% ipython --no-banner

In [1]: import numpy as np

In [2]: np.set_printoptions(precision=1, suppress=True, linewidth=100, legacy="1.25")

In [3]: W0 = np.load("run17.npy")

In [4]: W0
Out[4]: 
array([[-4, -4,  1,  4,  2, -5, -1, -4, -4,  4],
       [-1,  5,  1, -4,  0,  2, -3,  1, -4,  0],
       [-1,  3,  2,  3,  2, -3,  5, -4,  0, -4],
       [-5,  0,  5,  0,  0,  4,  3,  4,  3,  0],
       [ 3, -1, -3, -3, -2, -5,  0, -1,  1,  5],
       [ 4,  4,  3,  5, -4,  5, -1,  4, -4, -4],
       [-4, -1,  4, -5, -4, -5, -5,  2, -2, -2]])

In [5]: W0 - W0[0]
Out[5]: 
array([[ 0,  0,  0,  0,  0,  0,  0,  0,  0,  0],
       [ 3,  9,  0, -8, -2,  7, -2,  5,  0, -4],
       [ 3,  7,  1, -1,  0,  2,  6,  0,  4, -8],
       [-1,  4,  4, -4, -2,  9,  4,  8,  7, -4],
       [ 7,  3, -4, -7, -4,  0,  1,  3,  5,  1],
       [ 8,  8,  2,  1, -6, 10,  0,  8,  0, -8],
       [ 0,  3,  3, -9, -6,  0, -4,  6,  2, -6]])

In [6]: np.count_nonzero(W0)
Out[6]: 62

In [7]: W0.sum(axis=0)
Out[7]: array([ -8,   6,  13,   0,  -6,  -7,  -2,   2, -10,  -1])

In [8]: np.unravel_index(np.abs(W0).argmax(), W0.shape)
Out[8]: (0, 5)

In [9]: np.linalg.svd(W0, compute_uv=False)
Out[9]: array([15.9, 13. , 11.2, 10. ,  7.8,  6.5,  4.3])

In [10]: B = np.array([[2, 1, 1],
    ...:     [1, 1, 2],
    ...:     [0, 2, 0],
    ...:     [2, 2, 1],
    ...:     [2, 1, 2],
    ...:     [2, 2, 2],
    ...:     [1, 1, 2],
    ...:     [0, 0, 0],
    ...:     [2, 1, 0],
    ...:     [1, 2, 0]])

In [11]: W0 @ B
Out[11]: 
array([[-15,  -3, -16],
       [-12,  -5,   3],
       [  6,   5,  16],
       [  7,  19,   9],
       [ -8, -11, -16],
       [ 11,  17,  17],
       [-48, -32, -39]])

In [12]: np.einsum("ij,ij->i", W0, W0)
Out[12]: array([127,  73,  93, 100,  84, 156, 136])

In [13]: np.linalg.matrix_rank(np.vstack([W0, B.T]))
Out[13]: 10

In [14]: print(np.vstack([W0, B.T]).shape)
(10, 10)

In [15]: np.linalg.matrix_rank(W0 @ B)
Out[15]: 3

In [16]: theta = np.radians(30)

In [17]: Rm = np.eye(10)

In [18]: Rm[4, 4] = Rm[7, 7] = np.cos(theta)

In [19]: Rm[4, 7], Rm[7, 4] = -np.sin(theta), np.sin(theta)

In [20]: Rm
Out[20]: 
array([[ 1. ,  0. ,  0. ,  0. ,  0. ,  0. ,  0. ,  0. ,  0. ,  0. ],
       [ 0. ,  1. ,  0. ,  0. ,  0. ,  0. ,  0. ,  0. ,  0. ,  0. ],
       [ 0. ,  0. ,  1. ,  0. ,  0. ,  0. ,  0. ,  0. ,  0. ,  0. ],
       [ 0. ,  0. ,  0. ,  1. ,  0. ,  0. ,  0. ,  0. ,  0. ,  0. ],
       [ 0. ,  0. ,  0. ,  0. ,  0.9,  0. ,  0. , -0.5,  0. ,  0. ],
       [ 0. ,  0. ,  0. ,  0. ,  0. ,  1. ,  0. ,  0. ,  0. ,  0. ],
       [ 0. ,  0. ,  0. ,  0. ,  0. ,  0. ,  1. ,  0. ,  0. ,  0. ],
       [ 0. ,  0. ,  0. ,  0. ,  0.5,  0. ,  0. ,  0.9,  0. ,  0. ],
       [ 0. ,  0. ,  0. ,  0. ,  0. ,  0. ,  0. ,  0. ,  1. ,  0. ],
       [ 0. ,  0. ,  0. ,  0. ,  0. ,  0. ,  0. ,  0. ,  0. ,  1. ]])

In [21]: B = W0 @ Rm.T

In [22]: np.abs(B - W0).max(axis=0)
Out[22]: array([0. , 0. , 0. , 0. , 2. , 0. , 0. , 2.5, 0. , 0. ])

In [23]: np.allclose(np.linalg.norm(W0, axis=1), np.linalg.norm(B, axis=1))
Out[23]: True

In [24]: B = Rm / np.sqrt((Rm ** 2).mean(axis=1, keepdims=True))

In [25]: np.linalg.matrix_rank(B) == np.linalg.matrix_rank(Rm)
Out[25]: True

In [26]: J = np.load("m.npy")

In [27]: print(J)
[[ 11.2 -17.8 -13.1  11.6 -24.4]
 [  9.  -18.3 -11.1  10.8 -24. ]
 [  8.9 -17.5 -12.6  11.7 -23.9]
 [  7.7 -17.  -12.1  12.6 -23.9]
 [  8.8 -18.2 -11.8  10.4 -24.8]
 [  8.4 -19.  -11.8  12.  -21.2]
 [  9.7 -17.8 -12.   11.4 -22.2]
 [  9.  -18.5 -13.6  10.6 -24.5]
 [  7.2 -16.6 -11.3   8.7 -24.6]
 [  6.9 -17.  -12.9  11.6 -24.1]
 [  8.5 -15.8 -13.6  10.5 -23.3]
 [  9.4 -16.6 -11.7  13.5 -26.1]
 [ 10.8 -18.2 -12.9  12.7 -24.2]
 [  8.6 -18.6 -12.5  11.7 -23.8]
 [  8.5 -19.  -12.8  13.2 -24.4]
 [ 10.4 -19.  -10.9  11.1 -23.2]
 [  9.3 -18.  -12.1  10.4 -23.6]
 [  8.4 -18.3 -13.5  12.3 -23.6]
 [  9.4 -18.2 -12.9   9.5 -22.5]
 [  9.5 -19.7 -12.2  11.7 -22.9]
 [ 10.  -18.1 -12.2  13.4 -21.9]
 [ 11.  -17.4 -12.5  10.4 -23.4]
 [  9.2 -17.1 -11.7  12.2 -24.4]
 [ 10.  -17.5 -13.2  12.5 -24.1]
 [  7.6 -17.9 -13.5  12.4 -23.4]
 [  8.6 -18.6 -11.8  13.6 -22.5]
 [  8.5 -17.8 -10.7  13.3 -22.5]
 [  9.1 -19.2 -10.8  13.1 -24.5]
 [  9.9 -18.9 -12.3  10.3 -25.7]
 [  8.8 -17.8 -12.7  12.8 -25.1]
 [  8.5 -18.4 -10.9  11.6 -23.7]
 [  8.4 -17.4 -11.9  14.1 -24.3]
 [  9.1 -18.6 -11.6  12.8 -24.4]
 [  9.1 -16.7 -12.4  11.7 -24.3]
 [ 10.2 -16.7 -12.8  12.1 -21.6]
 [ 10.6 -18.  -10.5  11.4 -22.7]
 [  8.3 -18.1 -11.2  13.  -23. ]
 [  8.5 -19.  -11.7  11.2 -25.3]]

In [28]: idx = J[:, 1] > np.median(J[:, 1])

In [29]: r0 = J[idx].mean(axis=0) - J[~idx].mean(axis=0)

In [30]: r0.round(1) + 0
Out[30]: array([ 0. ,  1.3, -0.3,  0. , -0.1])

In [31]: Xs = (J - J.mean(axis=0)) / J.std(axis=0)

In [32]: Xs.std(axis=0)
Out[32]: array([1., 1., 1., 1., 1.])

In [33]: b = np.linalg.lstsq(np.delete(Xs, 2, axis=1), Xs[:, 2])[0]

In [34]: round(float(1 - np.var(Xs[:, 2] - np.delete(Xs, 2, axis=1) @ b)), 1)
Out[34]: 0.1

In [35]: b.round(1) + 0
Out[35]: array([ 0. , -0.2,  0.1,  0. ])

In [36]: K = np.array([[-0.3, -0.8, -0.5, -0.2, -1.1, -1.1, 0.4, -0.3, -1.2, 0.3],
    ...:     [-0.5, -0.6, -1.9, -2.4, -0.7, 0.5, -1.0, 1.1, 0.3, 1.2],
    ...:     [0.7, -2.1, 0.3, -0.7, -1.1, 1.2, 0.4, -0.5, 0.0, 0.6],
    ...:     [-0.7, 1.1, 1.2, 0.9, -0.6, -1.1, 1.6, 0.9, 0.5, -0.5]])

In [37]: K
Out[37]: 
array([[-0.3, -0.8, -0.5, -0.2, -1.1, -1.1,  0.4, -0.3, -1.2,  0.3],
       [-0.5, -0.6, -1.9, -2.4, -0.7,  0.5, -1. ,  1.1,  0.3,  1.2],
       [ 0.7, -2.1,  0.3, -0.7, -1.1,  1.2,  0.4, -0.5,  0. ,  0.6],
       [-0.7,  1.1,  1.2,  0.9, -0.6, -1.1,  1.6,  0.9,  0.5, -0.5]])

In [38]: B = np.array([[1, -2, -1],
    ...:     [-2, 1, 0],
    ...:     [1, -2, -2],
    ...:     [0, 0, 2],
    ...:     [0, -2, -1],
    ...:     [2, -1, -2],
    ...:     [-1, 0, -2],
    ...:     [0, -1, -1],
    ...:     [-2, 1, -2],
    ...:     [0, 0, -1]])

In [39]: print(np.einsum("ij->j", K))
[-0.8 -2.4 -0.9 -2.4 -3.5 -0.5  1.4  1.2 -0.4  1.6]

In [40]: np.linalg.matrix_rank(np.vstack([K, B.T]))
Out[40]: 7

In [41]: B.T @ K.T
Out[41]: 
array([[ 0.6,  0.2,  7.2, -6.5],
       [ 3.2,  4.3, -2.6,  2. ],
       [ 5.8, -1.7, -4.9, -1.7]])

In [42]: W = np.array([[-1, 0, 5],
    ...:     [-1, -2, -2],
    ...:     [2, -4, 2],
    ...:     [1, 2, -2],
    ...:     [5, 0, -3],
    ...:     [4, 3, 0],
    ...:     [-1, 1, 2],
    ...:     [5, -2, 2],
    ...:     [3, -1, -2],
    ...:     [0, -2, -3]])

In [43]: b = np.array([-1, -2, 3])

In [44]: hid = np.maximum(K @ W + b, 0)

In [45]: np.linalg.matrix_rank(hid)
Out[45]: 2

In [46]: (hid > 0).astype(int)
Out[46]: 
array([[0, 0, 1],
       [0, 0, 1],
       [0, 1, 1],
       [0, 0, 1]])

In [47]: hid
Out[47]: 
array([[ 0. ,  0. ,  7.5],
       [ 0. ,  0. ,  0.8],
       [ 0. ,  3.4, 14. ],
       [ 0. ,  0. ,  5.2]])

In [48]: W2 = np.array([[8, 8, 9], [1, 3, 8], [6, 1, 7]])

In [49]: hid @ W2
Out[49]: 
array([[ 45. ,   7.5,  52.5],
       [  4.8,   0.8,   5.6],
       [ 87.4,  24.2, 125.2],
       [ 31.2,   5.2,  36.4]])

In [50]: W @ W2
Out[50]: 
array([[ 22,  -3,  26],
       [-22, -16, -39],
       [ 24,   6,   0],
       [ -2,  12,  11],
       [ 22,  37,  24],
       [ 35,  41,  60],
       [  5,  -3,  13],
       [ 50,  36,  43],
       [ 11,  19,   5],
       [-20,  -9, -37]])

In [51]: K.ravel(order="F")
Out[51]: 
array([-0.3, -0.5,  0.7, -0.7, -0.8, -0.6, -2.1,  1.1, -0.5, -1.9,  0.3,  1.2, -0.2, -2.4, -0.7,
        0.9, -1.1, -0.7, -1.1, -0.6, -1.1,  0.5,  1.2, -1.1,  0.4, -1. ,  0.4,  1.6, -0.3,  1.1,
       -0.5,  0.9, -1.2,  0.3,  0. ,  0.5,  0.3,  1.2,  0.6, -0.5])

In [52]: K.reshape(2, -1)
Out[52]: 
array([[-0.3, -0.8, -0.5, -0.2, -1.1, -1.1,  0.4, -0.3, -1.2,  0.3, -0.5, -0.6, -1.9, -2.4, -0.7,
         0.5, -1. ,  1.1,  0.3,  1.2],
       [ 0.7, -2.1,  0.3, -0.7, -1.1,  1.2,  0.4, -0.5,  0. ,  0.6, -0.7,  1.1,  1.2,  0.9, -0.6,
        -1.1,  1.6,  0.9,  0.5, -0.5]])

In [53]: blk = K.reshape(4, 2, -1)

In [54]: blk[:, 0]
Out[54]: 
array([[-0.3, -0.8, -0.5, -0.2, -1.1],
       [-0.5, -0.6, -1.9, -2.4, -0.7],
       [ 0.7, -2.1,  0.3, -0.7, -1.1],
       [-0.7,  1.1,  1.2,  0.9, -0.6]])

In [55]: np.einsum("ihd,jhd->hij", blk, blk).shape
Out[55]: (2, 4, 4)

In [56]: U, s, vt = np.linalg.svd(K, full_matrices=False)

In [57]: np.round(U.T @ U, 1) + 0
Out[57]: 
array([[1., 0., 0., 0.],
       [0., 1., 0., 0.],
       [0., 0., 1., 0.],
       [0., 0., 0., 1.]])

In [58]: s
Out[58]: array([4.5, 2.8, 2.5, 1.8])

In [59]: np.abs(U[:, 0]).round(6).argmax()
Out[59]: 1

In [60]: print(np.round(np.abs(vt[0]), 1) + 0)
[0.1 0.4 0.4 0.6 0.2 0.3 0.3 0.  0.  0.3]

In [61]: print(round(np.sqrt((s ** 2).sum()), 1), round(float(np.linalg.norm(K)), 1))
6.2 6.2

In [62]: B = np.array([[-5, -3, 3, 1, 3, -3, 0, -3, -3, -5, -2],
    ...:     [0, 5, 2, -3, 2, 2, -5, -3, -1, 1, 4],
    ...:     [5, -1, 2, 5, 1, -1, 3, -2, -5, 2, -4],
    ...:     [-5, -5, 0, 4, 1, 3, -3, 0, -3, -3, -5],
    ...:     [0, 1, 3, 0, -5, -1, -4, 1, 4, 3, -5],
    ...:     [-1, 0, -1, -3, 5, -4, 4, 1, 0, 3, 2],
    ...:     [1, -5, 5, 2, -5, -5, 2, 5, -2, 1, 0],
    ...:     [5, -3, 5, -1, 2, 0, 1, -2, 4, -2, 2],
    ...:     [-4, -3, -4, 5, 3, -5, -1, 4, 0, -1, 0],
    ...:     [-2, -5, -1, -5, 3, 0, -4, -3, 3, -5, 2],
    ...:     [4, 3, 4, 5, -5, -3, -3, -2, 1, 2, -1]])

In [63]: B[-1] = B[0]

In [64]: F = B + 0.1 * np.eye(11)

In [65]: F
Out[65]: 
array([[-4.9, -3. ,  3. ,  1. ,  3. , -3. ,  0. , -3. , -3. , -5. , -2. ],
       [ 0. ,  5.1,  2. , -3. ,  2. ,  2. , -5. , -3. , -1. ,  1. ,  4. ],
       [ 5. , -1. ,  2.1,  5. ,  1. , -1. ,  3. , -2. , -5. ,  2. , -4. ],
       [-5. , -5. ,  0. ,  4.1,  1. ,  3. , -3. ,  0. , -3. , -3. , -5. ],
       [ 0. ,  1. ,  3. ,  0. , -4.9, -1. , -4. ,  1. ,  4. ,  3. , -5. ],
       [-1. ,  0. , -1. , -3. ,  5. , -3.9,  4. ,  1. ,  0. ,  3. ,  2. ],
       [ 1. , -5. ,  5. ,  2. , -5. , -5. ,  2.1,  5. , -2. ,  1. ,  0. ],
       [ 5. , -3. ,  5. , -1. ,  2. ,  0. ,  1. , -1.9,  4. , -2. ,  2. ],
       [-4. , -3. , -4. ,  5. ,  3. , -5. , -1. ,  4. ,  0.1, -1. ,  0. ],
       [-2. , -5. , -1. , -5. ,  3. ,  0. , -4. , -3. ,  3. , -4.9,  2. ],
       [-5. , -3. ,  3. ,  1. ,  3. , -3. ,  0. , -3. , -3. , -5. , -1.9]])

In [66]: theta = np.radians(15)

In [67]: Rm = np.eye(11)

In [68]: Rm[2, 2] = Rm[6, 6] = np.cos(theta)

In [69]: Rm[2, 6], Rm[6, 2] = -np.sin(theta), np.sin(theta)

In [70]: Rm
Out[70]: 
array([[ 1. ,  0. ,  0. ,  0. ,  0. ,  0. ,  0. ,  0. ,  0. ,  0. ,  0. ],
       [ 0. ,  1. ,  0. ,  0. ,  0. ,  0. ,  0. ,  0. ,  0. ,  0. ,  0. ],
       [ 0. ,  0. ,  1. ,  0. ,  0. ,  0. , -0.3,  0. ,  0. ,  0. ,  0. ],
       [ 0. ,  0. ,  0. ,  1. ,  0. ,  0. ,  0. ,  0. ,  0. ,  0. ,  0. ],
       [ 0. ,  0. ,  0. ,  0. ,  1. ,  0. ,  0. ,  0. ,  0. ,  0. ,  0. ],
       [ 0. ,  0. ,  0. ,  0. ,  0. ,  1. ,  0. ,  0. ,  0. ,  0. ,  0. ],
       [ 0. ,  0. ,  0.3,  0. ,  0. ,  0. ,  1. ,  0. ,  0. ,  0. ,  0. ],
       [ 0. ,  0. ,  0. ,  0. ,  0. ,  0. ,  0. ,  1. ,  0. ,  0. ,  0. ],
       [ 0. ,  0. ,  0. ,  0. ,  0. ,  0. ,  0. ,  0. ,  1. ,  0. ,  0. ],
       [ 0. ,  0. ,  0. ,  0. ,  0. ,  0. ,  0. ,  0. ,  0. ,  1. ,  0. ],
       [ 0. ,  0. ,  0. ,  0. ,  0. ,  0. ,  0. ,  0. ,  0. ,  0. ,  1. ]])

In [71]: B = F @ Rm.T

In [72]: B
Out[72]: 
array([[-4.9, -3. ,  2.9,  1. ,  3. , -3. ,  0.8, -3. , -3. , -5. , -2. ],
       [ 0. ,  5.1,  3.2, -3. ,  2. ,  2. , -4.3, -3. , -1. ,  1. ,  4. ],
       [ 5. , -1. ,  1.3,  5. ,  1. , -1. ,  3.4, -2. , -5. ,  2. , -4. ],
       [-5. , -5. ,  0.8,  4.1,  1. ,  3. , -2.9,  0. , -3. , -3. , -5. ],
       [ 0. ,  1. ,  3.9,  0. , -4.9, -1. , -3.1,  1. ,  4. ,  3. , -5. ],
       [-1. ,  0. , -2. , -3. ,  5. , -3.9,  3.6,  1. ,  0. ,  3. ,  2. ],
       [ 1. , -5. ,  4.3,  2. , -5. , -5. ,  3.3,  5. , -2. ,  1. ,  0. ],
       [ 5. , -3. ,  4.6, -1. ,  2. ,  0. ,  2.3, -1.9,  4. , -2. ,  2. ],
       [-4. , -3. , -3.6,  5. ,  3. , -5. , -2. ,  4. ,  0.1, -1. ,  0. ],
       [-2. , -5. ,  0.1, -5. ,  3. ,  0. , -4.1, -3. ,  3. , -4.9,  2. ],
       [-5. , -3. ,  2.9,  1. ,  3. , -3. ,  0.8, -3. , -3. , -5. , -1.9]])

In [73]: print(np.abs(B - F).max(axis=0))
[0.  0.  1.2 0.  0.  0.  1.3 0.  0.  0.  0. ]

In [74]: print(round(float(np.linalg.det(Rm)), 1), round(float(np.trace(Rm)), 1))
1.0 10.9

In [75]: np.allclose(F @ F.T, B @ B.T)
Out[75]: True
